$ python3 -q
>>> import numpy as np
>>> np.set_printoptions(precision=2, suppress=True, linewidth=100, floatmode="fixed")
>>> X = np.load("m.npy")
>>> print(X)
[[0.01 0.02 0.02 0.01 0.03 0.03 0.01 0.01 0.03 0.05]
 [0.02 0.06 0.06 0.02 0.10 0.10 0.02 0.02 0.10 0.14]
 [0.02 0.06 0.06 0.02 0.10 0.10 0.02 0.02 0.10 0.14]
 [0.01 0.02 0.02 0.01 0.03 0.03 0.01 0.01 0.03 0.05]
 [0.03 0.10 0.10 0.03 0.17 0.17 0.03 0.03 0.17 0.24]
 [0.03 0.10 0.10 0.03 0.17 0.17 0.03 0.03 0.17 0.24]
 [0.01 0.02 0.02 0.01 0.03 0.03 0.01 0.01 0.03 0.05]
 [0.01 0.02 0.02 0.01 0.03 0.03 0.01 0.01 0.03 0.05]
 [0.03 0.10 0.10 0.03 0.17 0.17 0.03 0.03 0.17 0.24]
 [0.05 0.14 0.14 0.05 0.24 0.24 0.05 0.05 0.24 0.34]]
>>> th = np.radians(180)
>>> r_ = np.eye(10)
>>> r_[3, 3] = r_[8, 8] = np.cos(th)
>>> r_[3, 8], r_[8, 3] = -np.sin(th), np.sin(th)
>>> print(r_.round(2) + 0)
[[ 1.00  0.00  0.00  0.00  0.00  0.00  0.00  0.00  0.00  0.00]
 [ 0.00  1.00  0.00  0.00  0.00  0.00  0.00  0.00  0.00  0.00]
 [ 0.00  0.00  1.00  0.00  0.00  0.00  0.00  0.00  0.00  0.00]
 [ 0.00  0.00  0.00 -1.00  0.00  0.00  0.00  0.00  0.00  0.00]
 [ 0.00  0.00  0.00  0.00  1.00  0.00  0.00  0.00  0.00  0.00]
 [ 0.00  0.00  0.00  0.00  0.00  1.00  0.00  0.00  0.00  0.00]
 [ 0.00  0.00  0.00  0.00  0.00  0.00  1.00  0.00  0.00  0.00]
 [ 0.00  0.00  0.00  0.00  0.00  0.00  0.00  1.00  0.00  0.00]
 [ 0.00  0.00  0.00  0.00  0.00  0.00  0.00  0.00 -1.00  0.00]
 [ 0.00  0.00  0.00  0.00  0.00  0.00  0.00  0.00  0.00  1.00]]
>>> out = X @ r_.T
>>> print(np.round(np.linalg.det(r_), 2), np.trace(r_))
1.0 6.0
>>> print(np.allclose(X @ X.T, out @ out.T))
True
>>> print(out)
[[ 0.01  0.02  0.02 -0.01  0.03  0.03  0.01  0.01 -0.03  0.05]
 [ 0.02  0.06  0.06 -0.02  0.10  0.10  0.02  0.02 -0.10  0.14]
 [ 0.02  0.06  0.06 -0.02  0.10  0.10  0.02  0.02 -0.10  0.14]
 [ 0.01  0.02  0.02 -0.01  0.03  0.03  0.01  0.01 -0.03  0.05]
 [ 0.03  0.10  0.10 -0.03  0.17  0.17  0.03  0.03 -0.17  0.24]
 [ 0.03  0.10  0.10 -0.03  0.17  0.17  0.03  0.03 -0.17  0.24]
 [ 0.01  0.02  0.02 -0.01  0.03  0.03  0.01  0.01 -0.03  0.05]
 [ 0.01  0.02  0.02 -0.01  0.03  0.03  0.01  0.01 -0.03  0.05]
 [ 0.03  0.10  0.10 -0.03  0.17  0.17  0.03  0.03 -0.17  0.24]
 [ 0.05  0.14  0.14 -0.05  0.24  0.24  0.05  0.05 -0.24  0.34]]
>>> print(np.abs(out - X).max(axis=0))
[0.00 0.00 0.00 0.10 0.00 0.00 0.00 0.00 0.48 0.00]
>>> print(np.round(np.linalg.svd(X, compute_uv=False), 2) + 0, np.round(np.linalg.svd(out, compute_uv=False), 2) + 0)
[1.00 0.00 0.00 0.00 0.00 0.00 0.00 0.00 0.00 0.00] [1.00 0.00 0.00 0.00 0.00 0.00 0.00 0.00 0.00 0.00]
>>> feats = np.loadtxt("mat.csv", delimiter=",")
>>> print(feats)
[[ -5.37  -7.43  -3.25   7.34  14.06  -2.40  -1.25  -6.81]
 [ 11.86   0.47  -8.33  -5.59 -11.56   4.85  -0.77   0.86]
 [ -7.27   8.54  13.69  -2.46  -3.70  -2.73   2.44   7.32]
 [-12.03   0.12   9.04   5.27  10.99  -4.90   0.92  -0.34]
 [-11.44   5.10  13.42   1.69   4.36  -4.52   1.98   4.11]
 [  5.07  -9.17 -12.67   3.86   6.50   1.81  -2.41  -7.96]
 [ -2.46   9.40  10.96  -5.17  -9.20  -0.74   2.27   8.26]
 [  3.34   8.33   5.63  -7.04 -13.28   1.59   1.60   7.53]
 [ 12.18  -0.86  -9.86  -4.84 -10.22   4.94  -1.09  -0.32]
 [  2.17   8.72   6.87  -6.78 -12.67   1.13   1.78   7.83]
 [-12.01   0.01   8.90   5.33  11.10  -4.89   0.89  -0.43]
 [ -6.90  -6.53  -1.24   7.42  14.37  -2.99  -0.94  -6.06]
 [ 10.15  -6.74 -14.07  -0.02  -1.16   3.95  -2.25  -5.61]
 [  7.78   5.90  -0.03  -7.39 -14.41   3.33   0.73   5.53]
 [ 12.05  -3.56 -12.39  -2.99  -6.81   4.81  -1.68  -2.71]
 [ -0.48  -9.12  -8.51   6.29  11.59  -0.45  -1.99  -8.12]]
>>> Ac = feats - feats.mean(axis=0)
>>> Uu, sig, Vt = np.linalg.svd(Ac, full_matrices=False)
>>> print(np.round(sig ** 2 / (sig ** 2).sum(), 2) + 0)
[0.53 0.47 0.00 0.00 0.00 0.00 0.00 0.00]
>>> print(np.linalg.matrix_rank(Ac))
2
>>> print((np.sign(Uu[:, 0]) == np.sign(Uu[0, 0])).astype(int))
[1 0 0 1 1 1 0 0 0 0 1 1 0 0 0 1]
>>> print(np.round(Ac.mean(axis=0), 2) + 0)
[0.00 0.00 0.00 0.00 0.00 0.00 0.00 0.00]
>>> print(np.round((sig ** 2).sum() ** 2 / (sig ** 4).sum(), 2))
1.99
>>> print(np.abs(Vt[0]).argmax())
4
>>> print(np.searchsorted(np.cumsum(sig ** 2) / (sig ** 2).sum(), 0.9) + 1)
2
>>> th = np.radians(60)
>>> r_ = np.eye(8)
>>> r_[4, 4] = r_[5, 5] = np.cos(th)
>>> r_[4, 5], r_[5, 4] = -np.sin(th), np.sin(th)
>>> print(r_)
[[ 1.00  0.00  0.00  0.00  0.00  0.00  0.00  0.00]
 [ 0.00  1.00  0.00  0.00  0.00  0.00  0.00  0.00]
 [ 0.00  0.00  1.00  0.00  0.00  0.00  0.00  0.00]
 [ 0.00  0.00  0.00  1.00  0.00  0.00  0.00  0.00]
 [ 0.00  0.00  0.00  0.00  0.50 -0.87  0.00  0.00]
 [ 0.00  0.00  0.00  0.00  0.87  0.50  0.00  0.00]
 [ 0.00  0.00  0.00  0.00  0.00  0.00  1.00  0.00]
 [ 0.00  0.00  0.00  0.00  0.00  0.00  0.00  1.00]]
>>> out = feats @ r_.T
>>> print(round(np.linalg.det(r_), 2), np.trace(r_))
1.0 7.0
>>> print(np.abs(out - feats).max(axis=0))
[ 0.00  0.00  0.00  0.00  5.41 14.15  0.00  0.00]
>>> dist = np.linalg.norm(feats[:, None] - feats[None], axis=-1)
>>> print(dist.shape)
(16, 16)
>>> print(dist.mean(axis=1).argmax())
4
>>> K = np.array([[-0.04, -0.04, 0.01, -0.03, 0.1, 0.07],
...     [0.14, 0.13, -0.03, -0.05, -0.1, -0.23],
...     [0.14, 0.19, -0.06, 0.88, -1.6, -0.32],
...     [0.12, 0.1, -0.02, -0.22, 0.2, -0.18],
...     [1.14, 1.05, -0.24, -0.54, -0.6, -1.86],
...     [-0.48, -0.38, 0.07, 1.19, -1.3, 0.69],
...     [0.28, 0.18, -0.02, -1.34, 1.8, -0.34]])
>>> u = np.array([2, -2, 1])
>>> print(np.convolve(K[4], u))
[ 2.28 -0.18 -1.44  0.45 -0.36 -3.06  3.12 -1.86]
>>> print(np.polyval(u, K[4]))
[ 1.32  1.10  1.60  2.66  2.92 11.64]
>>> print(np.round(np.cross(K[4, :3], K[0, :3]), 2) + 0)
[0.00 0.00 0.00]
>>> print(np.correlate(K[4], K[0], "full"))
[ 0.08  0.19  0.05 -0.08 -0.12 -0.26 -0.21  0.08  0.03  0.10  0.07]
>>> Uu, sig, Vt = np.linalg.svd(K)
>>> evecs = Vt[:(sig > 1e-8).sum()]
>>> rng = np.random.default_rng(49)
>>> x0 = K[6] + 5 * K[0] + rng.integers(2) * np.eye(6)[0]
>>> print(x0)
[ 0.08 -0.02  0.03 -1.49  2.30  0.01]
>>> print(np.allclose(evecs.T @ evecs @ x0, x0))
True
>>> print(np.linalg.matrix_rank(np.vstack([K, x0])))
2
>>> print(round(float(np.linalg.norm(x0 - evecs.T @ evecs @ x0)), 2))
0.0
>>> print(np.diag(evecs.T @ evecs))
[0.20 0.17 0.01 0.36 0.73 0.53]
>>> Uu, sig, Vt = np.linalg.svd(feats)
>>> evecs = Vt[:(sig > 1e-8).sum()]
>>> x0 = feats[11] + -3 * feats[3] + rng.integers(2) * np.eye(8)[5]
>>> print(x0)
[ 29.20  -6.90 -28.34  -8.38 -18.60  11.71  -3.70  -5.06]
>>> print(np.linalg.matrix_rank(np.vstack([feats, x0])))
2
>>> print(np.allclose(evecs.T @ evecs @ x0, x0))
True
>>> print(round(float(np.linalg.norm(x0 - evecs.T @ evecs @ x0)), 2))
0.0
>>> J = np.loadtxt("test7.csv", delimiter=",")
>>> print(J)
[[  0.74   0.01   0.75  -1.26   1.64  -0.64   0.10   3.24   1.38   0.76   3.27   0.64   1.99]
 [ -0.95   0.99   1.04  -2.95   3.96  -2.96  -3.91   0.98   3.01   3.02   6.93   3.96   0.01]
 [  0.09  -1.14  -2.20  -1.91   0.24   0.76   0.85   8.48  -1.81  -4.48   1.62  -1.90   4.29]
 [  3.43  -0.80   1.83   1.43  -0.91   1.91   5.34   3.77   0.72   0.23  -1.03  -2.71   3.60]
 [  1.27   1.12   3.51  -0.73   3.05  -2.05  -0.77  -1.75   4.44   5.75   4.97   3.17  -0.24]
 [  0.39   0.18   0.74  -1.61   2.07  -1.07  -0.68   2.91   1.63   1.09   3.96   1.24   1.65]
 [  9.41  -2.34   4.73   7.41  -6.21   7.21  16.62   3.95  -0.15   0.05 -10.09  -9.55   6.68]
 [  6.00  -1.09   3.82   4.00  -2.64   3.64   9.64   2.37   1.27   1.63  -4.19  -4.73   4.18]
 [  1.90  -2.02  -2.15  -0.10  -1.99   2.99   4.89  10.20  -3.11  -6.20  -1.95  -5.01   6.05]
 [  4.51  -0.51   3.48   2.51  -1.02   2.02   6.53   1.55   1.97   2.45  -1.53  -2.54   3.03]
 [  3.96   0.20   4.35   1.96   0.31   0.69   4.65  -0.74   3.47   4.74   0.43  -0.49   1.61]
 [  1.00   1.28   3.56  -1.00   3.42  -2.42  -1.43  -2.12   4.70   6.12   5.56   3.70  -0.56]
 [ -1.03   1.34   1.65  -3.03   4.52  -3.52  -4.55  -0.33   3.83   4.33   7.70   4.86  -0.68]
 [  5.15  -1.62   1.92   3.15  -3.00   4.00   9.15   5.31  -0.46  -1.31  -4.38  -5.62   5.23]
 [  1.19  -0.43   0.32  -0.81   0.75   0.25   1.43   4.55   0.51  -0.55   1.94  -0.68   2.87]
 [  1.26  -0.81  -0.35  -0.74   0.16   0.84   2.10   5.96  -0.38  -1.96   1.13  -1.64   3.61]
 [  4.15  -2.03   0.09   2.15  -3.12   4.12   8.28   7.98  -2.00  -3.98  -4.22  -6.16   6.06]
 [ -2.96   0.26  -2.43  -4.96   3.88  -2.88  -5.84   5.90   0.18  -1.90   7.49   3.14   1.47]
 [ -0.12   2.16   4.19  -2.12   5.30  -4.30  -4.42  -4.50   6.33   8.50   8.44   6.46  -2.31]
 [  0.88   0.20   1.28  -1.12   1.86  -0.86   0.02   2.32   1.94   1.68   3.52   1.06   1.60]
 [  3.01  -0.95   1.12   1.01  -0.92   1.92   4.94   4.77   0.14  -0.77  -0.90  -2.87   3.89]
 [  0.26   1.64   3.55  -1.74   4.33  -3.33  -3.07  -2.84   5.24   6.84   7.02   4.98  -1.29]
 [  3.72   0.20   4.12   1.72   0.43   0.57   4.29  -0.51   3.35   4.51   0.67  -0.37   1.61]
 [  2.97   1.25   5.46   0.97   2.39  -1.39   1.58  -3.96   5.60   7.96   3.53   2.64  -0.50]
 [  6.26  -1.10   4.06   4.26  -2.78   3.78  10.05   2.15   1.38   1.85  -4.47  -4.89   4.20]
 [  2.18   1.16   4.50   0.18   2.65  -1.65   0.53  -2.83   4.99   6.83   4.14   2.81  -0.32]
 [ -1.03   0.70   0.37  -3.03   3.56  -2.56  -3.59   2.24   2.23   1.76   6.43   3.26   0.60]
 [ -0.69   1.09   1.49  -2.69   3.98  -2.98  -3.67   0.33   3.38   3.67   6.87   4.07  -0.18]
 [  0.53   0.22   0.98  -1.47   2.07  -1.07  -0.54   2.57   1.82   1.43   3.92   1.29   1.55]]
>>> dist = np.linalg.norm(J[:, None] - J[None], axis=-1)
>>> print(np.unravel_index(dist.round(6).argmax(), dist.shape))
(np.int64(6), np.int64(18))
>>> print(np.flatnonzero(dist[4] < dist.mean() / 2))
[ 1  4 11 12 21 23 25 27]
>>> print(dist[4].round(6).argsort(kind="stable")[:4])
[ 4 11 25 21]
>>> print(dist[:5, :5])
[[ 0.00  8.65  9.74  9.49  9.36]
 [ 8.65  0.00 16.86 17.80  7.00]
 [ 9.74 16.86  0.00 10.97 19.10]
 [ 9.49 17.80 10.97  0.00 15.64]
 [ 9.36  7.00 19.10 15.64  0.00]]
>>> Uu, sig, Vt = np.linalg.svd(J)
>>> evecs = Vt[:(sig > 1e-8).sum()]
>>> x0 = J[26] + 3 * J[17] + rng.integers(2) * np.eye(13)[7]
>>> print(x0)
[ -9.91   1.48  -6.92 -17.91  15.20 -11.20 -21.11  20.94   2.77  -3.94  28.90  12.68   5.01]
>>> print(np.round(np.linalg.norm(x0 - evecs.T @ evecs @ x0), 2))
0.35
>>> print(np.diag(evecs.T @ evecs))
[0.60 1.00 1.00 0.60 0.52 0.52 1.00 0.88 1.00 0.88 1.00 1.00 1.00]
